In [1]: import numpy as np

In [2]: from numpy import linalg as LA

In [3]: np.set_printoptions(precision=1, suppress=True, linewidth=160)

In [4]: X = np.diag(np.array([1, 2, 0])) + 4 * np.eye(3, k=1) + 4 * np.eye(3, k=-1)

In [5]: print(X)
[[1. 4. 0.]
 [4. 2. 4.]
 [0. 4. 0.]]

In [6]: r0 = np.array([0, 2, 2])

In [7]: M2 = X + np.outer(r0, np.eye(3)[2])

In [8]: print(LA.matrix_rank(M2 - X))
1

In [9]: print(M2)
[[1. 4. 0.]
 [4. 2. 6.]
 [0. 4. 2.]]

In [10]: print(round(float(LA.det(2 * M2)), 1), round(LA.det(M2), 1))
-416.0 -52.0

In [11]: print(LA.eigvals(M2))
[-4.5  1.4  8.1]

In [12]: print(round(LA.det(M2.T), 1))
-52.0

In [13]: print(round(float(LA.eigvals(M2).sum().real), 1))
5.0

In [14]: rng = np.random.default_rng(6173)

In [15]: z = rng.permutation(3)

In [16]: print(z)
[0 2 1]

In [17]: M2 = X[z][:, z]

In [18]: print(np.sort(np.abs(LA.eigvals(M2))))
[0.5 4.5 7. ]

In [19]: print(round(float(LA.det(M2)), 1), round(float(LA.det(X[z])), 1))
-16.0 16.0

In [20]: print(np.trace(M2))
3.0

In [21]: E = np.load("arr.npy")

In [22]: print(E)
[[ 2  2  1]
 [-4 -4 -2]
 [ 0  0  0]
 [-4 -4 -2]]

In [23]: # columns 0 and 1 are equal

In [24]: def softmax(z):
    ...:     e = np.exp(z - z.max(axis=-1, keepdims=True))
    ...:     return e / e.sum(axis=-1, keepdims=True)
    ...: 

In [25]: print(softmax(E).sum(axis=1))
[1. 1. 1. 1.]

In [26]: print(np.round(softmax(10 * E[0]), 1) + 0)
[0.5 0.5 0. ]

In [27]: S = E @ E.T / np.sqrt(3)

In [28]: print(np.round(softmax(S), 1) + 0)
[[1.  0.  0.  0. ]
 [0.  0.5 0.  0.5]
 [0.2 0.2 0.2 0.2]
 [0.  0.5 0.  0.5]]

In [29]: print(softmax(S).round(6).argmax(axis=1))
[0 1 0 1]

In [30]: print(LA.matrix_rank(E, rtol=0.1))
1

In [31]: print(LA.cond(E) > 100)
True

In [32]: print([round(float(x), 1) for x in LA.svd(E, compute_uv=False)[:3]])
[9.0, 0.0, 0.0]

In [33]: print(np.allclose(E[:-1].T @ LA.lstsq(E[:-1].T, E[-1])[0], E[-1]))
True

In [34]: print(LA.lstsq(E[:-1].T, E[-1])[2])
1

In [35]: Uu, s, vt = LA.svd(E)

In [36]: print(np.argmax(s[:-1] / (s[1:] + 1e-6)) + 1)
1

In [37]: M2 = Uu[:, :1] @ np.diag(s[:1]) @ vt[:1]

In [38]: print(round(np.abs(E - M2).max(), 1))
0.0

In [39]: print(round(float(LA.norm(E - M2, 2)), 1), s[1])
0.0 0.0

In [40]: Uu, s, vt = LA.svd(E)

In [41]: vecs = vt[:(s > 1e-8).sum()]

In [42]: x0 = E[2] + -1 * E[0] + rng.integers(2) * np.eye(3)[2]

In [43]: print(x0)
[-2. -2.  0.]

In [44]: print(np.diag(vecs.T @ vecs))
[0.4 0.4 0.1]

In [45]: print(round(LA.norm(x0 - vecs.T @ vecs @ x0), 1))
0.9

In [46]: print(LA.matrix_rank(np.vstack([E, x0])))
2

In [47]: A = np.load("out2.npy")

In [48]: print(A)
[[  0  -4 -11 -10]
 [  4   0 -16  -6]
 [ 11  16   0   1]
 [ 10   6  -1   0]]

In [49]: # antisymmetric, zero diagonal

In [50]: x0 = np.array([2, 2, -2, 2])

In [51]: print(np.round(LA.eigvals(A).real, 1) + 0)
[0. 0. 0. 0.]

In [52]: print(LA.svd(A, compute_uv=False))
[22.7 22.7  4.   4. ]

In [53]: q = LA.solve(np.eye(4) - A, np.eye(4) + A)

In [54]: print(np.round(LA.det(q), 1))
1.0

In [55]: print(np.round(q @ q.T, 1) + 0)
[[1. 0. 0. 0.]
 [0. 1. 0. 0.]
 [0. 0. 1. 0.]
 [0. 0. 0. 1.]]

In [56]: feats = np.array([[0, 1, -2, 4], [-2, 3, 1, -2], [3, 3, 0, 0], [-2, 1, 0, 0]])

In [57]: # looks like rank 3

In [58]: Uu, s, vt = LA.svd(feats)

In [59]: print(np.argmax(s[:-1] / (s[1:] + 1e-6)) + 1)
3

In [60]: print(s.round(1) + 0)
[5.2 4.5 3.8 0. ]

In [61]: M2 = Uu[:, :3] @ np.diag(s[:3]) @ vt[:3]

In [62]: print(LA.matrix_rank(feats, rtol=0.05))
3

In [63]: print(round(LA.norm(feats - M2) / LA.norm(feats), 1))
0.0

In [64]: rank = LA.matrix_rank(feats)

In [65]: print(rank)
3

In [66]: null = LA.svd(feats)[2][rank:].T

In [67]: print(np.allclose(feats @ null, 0))
True

In [68]: print(LA.matrix_rank(feats.T @ feats), LA.matrix_rank(feats @ feats.T))
3 3

In [69]: print(np.round(feats @ null, 1) + 0)
[[0.]
 [0.]
 [0.]
 [0.]]

In [70]: print([int(LA.matrix_rank(feats[:, :j + 1])) for j in range(4)])
[1, 2, 3, 3]

In [71]: print(null.shape)
(4, 1)

In [72]: print(np.round(null @ null.T, 1) + 0)
[[0.  0.  0.  0. ]
 [0.  0.  0.  0. ]
 [0.  0.  0.8 0.4]
 [0.  0.  0.4 0.2]]

In [73]: M2 = np.array([[4, 9], [9, 9]])

In [74]: cent = np.array([[0, -3, -1], [-2, -1, 2], [-3, 3, -1]])

In [75]: K = np.block([[M2, np.array([[-2, 1, 1], [1, 2, 1]])], [np.zeros((3, 2)), cent]])

In [76]: print(K)
[[ 4.  9. -2.  1.  1.]
 [ 9.  9.  1.  2.  1.]
 [ 0.  0.  0. -3. -1.]
 [ 0.  0. -2. -1.  2.]
 [ 0.  0. -3.  3. -1.]]

In [77]: w, vecs = LA.eig(K)

In [78]: print(np.sort(LA.eigvals(K.T)))
[-3.  -2.9 -2.8  3.9 15.8]

In [79]: print(np.sort(LA.eigvals(LA.inv(K))))
[-0.4 -0.4 -0.3  0.1  0.3]

In [80]: M2 = LA.inv(K)

In [81]: print(LA.det(K) * M2)
[[ 297. -297. -207. -189. -171.]
 [-297.  132.   57.  174.  126.]
 [   0.    0.  225.  270.  315.]
 [   0.    0.  360.  135.  -90.]
 [   0.    0.  405. -405.  270.]]

In [82]: print(round(LA.slogdet(K)[0], 1))
-1.0

In [83]: print(round(float(LA.det(K) * LA.det(M2)), 1))
1.0

In [84]: print(M2.round(1) + 0)
[[-0.2  0.2  0.1  0.1  0.1]
 [ 0.2 -0.1  0.  -0.1 -0.1]
 [ 0.   0.  -0.2 -0.2 -0.2]
 [ 0.   0.  -0.2 -0.1  0.1]
 [ 0.   0.  -0.3  0.3 -0.2]]

In [85]: print(np.round(LA.inv(M2), 1) + 0)
[[ 4.  9. -2.  1.  1.]
 [ 9.  9.  1.  2.  1.]
 [ 0.  0.  0. -3. -1.]
 [ 0.  0. -2. -1.  2.]
 [ 0.  0. -3.  3. -1.]]

In [86]: print(np.allclose(M2, K.T))
False

In [87]: z = rng.permutation(5)

In [88]: print(z)
[4 1 2 3 0]

In [89]: M2 = K[z][:, z]

In [90]: print(np.diag(M2))
[-1.  9.  0. -1.  4.]

In [91]: print(M2)
[[-1.  0. -3.  3.  0.]
 [ 1.  9.  1.  2.  9.]
 [-1.  0.  0. -3.  0.]
 [ 2.  0. -2. -1.  0.]
 [ 1.  9. -2.  1.  4.]]

In [92]: print(np.round(LA.det(M2), 1), round(LA.det(K[z]), 1))
-1485.0 1485.0

In [93]: print(np.sort(np.abs(LA.eigvals(M2))))
[ 2.8  2.9  3.   3.9 15.8]

In [94]: print(np.trace(M2))
11.0

In [95]: q, vecs = LA.qr(K[:, :3])[0], LA.qr(K[:, 3:])[0]

In [96]: s = LA.svd(q.T @ vecs, compute_uv=False)

In [97]: print(np.round(LA.norm(q @ q.T - vecs @ vecs.T, 2), 1))
1.0

In [98]: z = rng.permutation(5)

In [99]: M2 = K[:, z] * rng.choice([-1, 1], 5)

In [100]: print(M2)
[[ 4. -9. -1.  1. -2.]
 [ 9. -9. -2.  1.  1.]
 [ 0. -0.  3. -1.  0.]
 [ 0. -0.  1.  2. -2.]
 [ 0. -0. -3. -1. -3.]]

In [101]: Uu, _, vt = LA.svd(K.T @ M2)

In [102]: print(z)
[0 1 3 4 2]

In [103]: print(np.round(Uu @ vt, 1) + 0)
[[ 1.  0.  0.  0.  0.]
 [ 0. -1.  0.  0.  0.]
 [ 0.  0.  0.  0.  1.]
 [ 0.  0. -1.  0.  0.]
 [ 0.  0.  0.  1.  0.]]

In [104]: r0 = np.array([2, 1, 0])

In [105]: data = np.outer(rng.normal(size=31), r0) + 0.3 * rng.normal(size=(31, 3))

In [106]: print(data.round(1) + 0)
[[-5.5 -2.6  0.1]
 [ 3.1  1.5  0.1]
 [ 2.1  1.1  0.3]
 [ 0.3 -0.3 -0.1]
 [-0.3  0.5  0.2]
 [ 3.2  1.1 -0.2]
 [-0.2  0.2  0.6]
 [ 1.6  0.5 -0.3]
 [-2.1 -1.3  0.4]
 [ 3.2  1.3  0.3]
 [ 1.1  0.4  0.3]
 [-2.6 -1.3 -0.1]
 [ 1.3  0.4  0. ]
 [ 0.7  0.7  0.4]
 [ 2.5  0.9  0. ]
 [-2.9 -1.8  0.4]
 [ 1.6  0.5 -0.5]
 [-5.6 -2.8 -0.2]
 [-3.8 -1.9  0.1]
 [-1.5 -0.9 -0.4]
 [-0.7 -0.5 -0.4]
 [-2.  -1.2 -0.4]
 [-3.  -1.3  0.2]
 [-0.8 -0.6  0. ]
 [-0.7 -0.4 -0.3]
 [ 0.8  0.3 -0.1]
 [-1.1 -0.3  0.4]
 [-1.4 -1.   0.6]
 [-1.2 -0.7  0.2]
 [-2.5 -0.9 -0.3]
 [ 2.9  2.1  0.2]]

In [107]: gram = np.cov(data, rowvar=False)

In [108]: print(gram.shape)
(3, 3)

In [109]: print(np.polyfit(data[:, 0], data[:, 1], 1))
[ 0.5 -0.1]

In [110]: print(np.corrcoef(data.T))
[[1.  1.  0.1]
 [1.  1.  0.1]
 [0.1 0.1 1. ]]

In [111]: z = data[:, 0] > np.median(data[:, 0])

In [112]: r0 = data[z].mean(axis=0) - data[~z].mean(axis=0)

In [113]: print(z.astype(int))
[0 1 1 1 1 1 1 1 0 1 1 0 1 1 1 0 1 0 0 0 0 0 0 0 0 1 0 0 0 0 1]

In [114]: print(np.argsort(-np.abs(r0).round(6), kind="stable"))
[0 1 2]

In [115]: print(((data - data.mean(axis=0)) @ r0 > 0).astype(int))
[0 1 1 1 1 1 1 1 0 1 1 0 1 1 1 0 1 0 0 0 0 0 0 0 0 1 0 0 0 0 1]

In [116]: M2 = np.array([[3, 0], [1, 3]])

In [117]: arr = np.kron(np.eye(2, dtype=int), M2)

In [118]: print(arr)
[[3 0 0 0]
 [1 3 0 0]
 [0 0 3 0]
 [0 0 1 3]]

In [119]: # 2 groups of indices that never mix

In [120]: proj = np.triu(np.array([[5, 5, 2, -3], [5, 3, -2, -3], [-3, 1, 1, 5], [1, 2, 4, 2]]), 1) + np.eye(4)

In [121]: M2 = proj @ arr @ LA.inv(proj)

In [122]: print(LA.matrix_rank(M2))
4

In [123]: print(np.poly(M2))
[   1.  -12.   54. -108.   81.]

In [124]: print(proj @ arr - arr @ proj)
[[ 5.  0. -3.  0.]
 [ 0. -5. -5.  3.]
 [ 0.  0.  5.  0.]
 [ 0.  0.  0. -5.]]

In [125]: M2 = LA.inv(arr)

In [126]: print(M2)
[[ 0.3  0.   0.   0. ]
 [-0.1  0.3  0.   0. ]
 [ 0.   0.   0.3  0. ]
 [ 0.   0.  -0.1  0.3]]

In [127]: print(round(LA.det(arr) * LA.det(M2), 1))
1.0

In [128]: print(LA.inv(M2))
[[3. 0. 0. 0.]
 [1. 3. 0. 0.]
 [0. 0. 3. 0.]
 [0. 0. 1. 3.]]

In [129]: W0 = np.loadtxt("case8.csv", delimiter=",")

In [130]: print(W0)
[[-2.9 -5.  -2. ]
 [-4.   3.1 -5. ]
 [-3.  -5.  -1.9]]

In [131]: w, vecs = LA.eig(W0)

In [132]: print(np.round(W0 @ vecs[:, 0] - w[0] * vecs[:, 0], 1) + 0)
[0. 0. 0.]

In [133]: print(np.sort(LA.eigvals(LA.inv(W0))))
[-0.1  0.1 10. ]

In [134]: z = rng.permutation(3)

In [135]: print(z)
[0 2 1]

In [136]: M2 = W0[z][:, z]

In [137]: print(np.diag(M2))
[-2.9 -1.9  3.1]

In [138]: print(np.allclose(M2, W0))
False

In [139]: print(np.round(np.trace(M2), 1))
-1.7

In [140]: r0 = np.array([-5, 8])

In [141]: print(np.polyval(r0, W0[0]))
[22.5 33.  18. ]

In [142]: print(np.array([np.convolve(row, r0, "same") for row in W0]))
[[ 14.5   1.8 -30. ]
 [ 20.  -47.5  49.8]
 [ 15.    1.  -30.5]]

In [143]: print(np.cross(W0[0, :3], W0[1, :3]))
[ 31.2  -6.5 -29. ]
